In [1]: import numpy as np

In [2]: np.set_printoptions(precision=3, suppress=True, linewidth=100, legacy="1.25")

In [3]: def tidy(a):
   ...:     return np.round(a, 3) + 0
   ...: 

In [4]: X = np.load("dump.npy")

In [5]: X
Out[5]: 
array([[ 6, -2, -1],
       [-2,  4,  5],
       [-1,  5,  6]])

In [6]: blk = np.stack([X, -1 * X, X[::-1]])

In [7]: np.linalg.matrix_rank(blk.reshape(3, -1))
Out[7]: 2

In [8]: np.einsum("bij,cij->bc", blk, blk)
Out[8]: 
array([[ 148, -148,    1],
       [-148,  148,   -1],
       [   1,   -1,  148]])

In [9]: (blk @ X.T).shape
Out[9]: (3, 3, 3)

In [10]: E = np.load("block15.npy")

In [11]: E
Out[11]: 
array([[-10.427, -21.922,  -4.711],
       [ -7.016, -16.448,  -3.594],
       [ -5.678, -14.168,  -3.166],
       [ -2.251,  -7.574,  -2.083],
       [ -1.8  ,  -6.523,  -1.932],
       [ -1.46 ,  -5.665,  -1.812],
       [ -0.814,  -3.691,  -1.527],
       [ -0.614,  -2.857,  -1.383],
       [ -0.367,  -1.346,  -0.952],
       [ -0.315,  -1.012,  -0.788],
       [  0.312,   0.511,   0.553],
       [  0.412,   0.647,   0.709],
       [  1.628,   1.952,   2.29 ],
       [  3.696,   3.788,   4.46 ],
       [  4.567,   4.524,   5.292],
       [ 11.372,  10.123,  11.111],
       [ 14.386,  12.59 ,  13.486],
       [ 14.776,  12.91 ,  13.788],
       [ 24.919,  21.269,  21.332],
       [ 33.663,  28.548,  27.525],
       [ 49.062,  41.509,  38.036]])

In [12]: cent = E[[18, 7]].astype(float)

In [13]: for _ in range(7):
    ...:     lab = np.linalg.norm(E[:, None] - cent, axis=-1).argmin(axis=1)
    ...:     cent = np.array([E[lab == j].mean(axis=0) for j in range(2)])
    ...: 

In [14]: lab
Out[14]: array([1, 1, 1, 1, 1, 1, 1, 1, 1, 1, 1, 1, 1, 1, 1, 0, 0, 0, 0, 0, 0])

In [15]: tidy(cent[1] - cent[0])
Out[15]: array([-26.038, -25.81 , -21.456])

In [16]: np.bincount(lab)
Out[16]: array([ 6, 15])

In [17]: dist = np.linalg.norm(E[:, None] - E[None], axis=-1)

In [18]: (dist + 1e9 * np.eye(21)).round(6).argmin(axis=1)
Out[18]: array([ 1,  2,  1,  4,  5,  4,  7,  6,  9,  8, 11, 10, 11, 14, 13, 16, 17, 16, 19, 18, 19])

In [19]: dist[4].round(6).argsort(kind="stable")[:4]
Out[19]: array([4, 5, 3, 6])

In [20]: tidy(dist[:5, :5])
Out[20]: 
array([[ 0.   ,  6.546,  9.223, 16.722, 17.868],
       [ 6.546,  0.   ,  2.678, 10.185, 11.335],
       [ 9.223,  2.678,  0.   ,  7.51 ,  8.661],
       [16.722, 10.185,  7.51 ,  0.   ,  1.154],
       [17.868, 11.335,  8.661,  1.154,  0.   ]])
